In [1]: import numpy as np

In [2]: import numpy.linalg as la

In [3]: np.set_printoptions(suppress=True, linewidth=160)

In [4]: rnd = lambda a: np.round(a, 2) + 0

In [5]: feats = np.array([[0, 0, 1], [0, 0, 0], [1, 0, 0]])

In [6]: # rank 2

In [7]: Uu, s, VT = la.svd(feats)

In [8]: np.argmax(s[:-1] / (s[1:] + 1e-6)) + 1
Out[8]: np.int64(2)

In [9]: s
Out[9]: array([1., 1., 0.])

In [10]: A2 = Uu[:, :2] @ np.diag(s[:2]) @ VT[:2]

In [11]: rnd(la.norm(feats - A2, 2)), s[2]
Out[11]: (np.float64(0.0), np.float64(0.0))

In [12]: A2
Out[12]: 
array([[0., 0., 1.],
       [0., 0., 0.],
       [1., 0., 0.]])

In [13]: np.abs(feats - A2).max()
Out[13]: np.float64(0.0)

In [14]: print(feats.sum(axis=0))
[1 0 1]

In [15]: low = np.diag(feats.sum(axis=1)) - feats

In [16]: print(rnd(la.eigvalsh(low)))
[0. 0. 2.]

In [17]: basis = 10 * np.array([[-1.3, 0.8, 1.6, -0.5], [2.6, 0.6, 0.3, 1.1]])

In [18]: rng = np.random.default_rng(555)

In [19]: z = rng.integers(0, 2, 23)

In [20]: E = basis[z] + rng.normal(size=(23, 4))

In [21]: rnd(E)
Out[21]: 
array([[-14.39,   6.36,  16.75,  -5.75],
       [-12.43,   7.4 ,  18.16,  -5.04],
       [ 24.56,   5.16,   4.22,  11.48],
       [-11.86,   7.73,  14.15,  -5.01],
       [ 26.65,   4.86,   2.95,  10.35],
       [-13.15,   7.3 ,  15.05,  -5.75],
       [-15.44,   7.02,  16.4 ,  -4.3 ],
       [ 25.4 ,   6.68,   1.42,  10.79],
       [-12.88,   8.21,  17.45,  -4.32],
       [-12.2 ,   8.95,  16.44,  -5.05],
       [ 26.16,   6.1 ,   3.18,   9.73],
       [ 26.37,   5.55,   1.23,  11.1 ],
       [-12.89,   9.44,  14.84,  -4.98],
       [-14.38,   8.22,  14.98,  -3.55],
       [ 24.41,   5.24,   2.39,   9.9 ],
       [ 24.43,   5.04,   2.81,   9.16],
       [ 26.87,   6.04,   2.66,   9.8 ],
       [ 25.55,   6.85,   2.68,   9.93],
       [-13.17,  10.92,  16.68,  -4.19],
       [ 25.57,   5.91,   2.19,  11.15],
       [ 25.26,   5.32,   3.42,  12.39],
       [-12.94,   8.91,  15.45,  -3.85],
       [ 26.29,   7.45,   2.32,  11.56]])

In [22]: dist = la.norm(E[:, None] - E[None], axis=-1)

In [23]: dist[8].round(6).argsort(kind="stable")[:4]
Out[23]: array([ 8,  1,  9, 21])

In [24]: dist.shape
Out[24]: (23, 23)

In [25]: np.unravel_index(dist.round(6).argmax(), dist.shape)
Out[25]: (np.int64(6), np.int64(11))

In [26]: print((dist + 1e9 * np.eye(23)).round(6).argmin(axis=1))
[ 6  8 20  5 16  3  0 19  1  8 16 19 21 21 15 14 10 10  9  7  2 12  7]

In [27]: la.matrix_rank(dist ** 2)
Out[27]: np.int64(6)
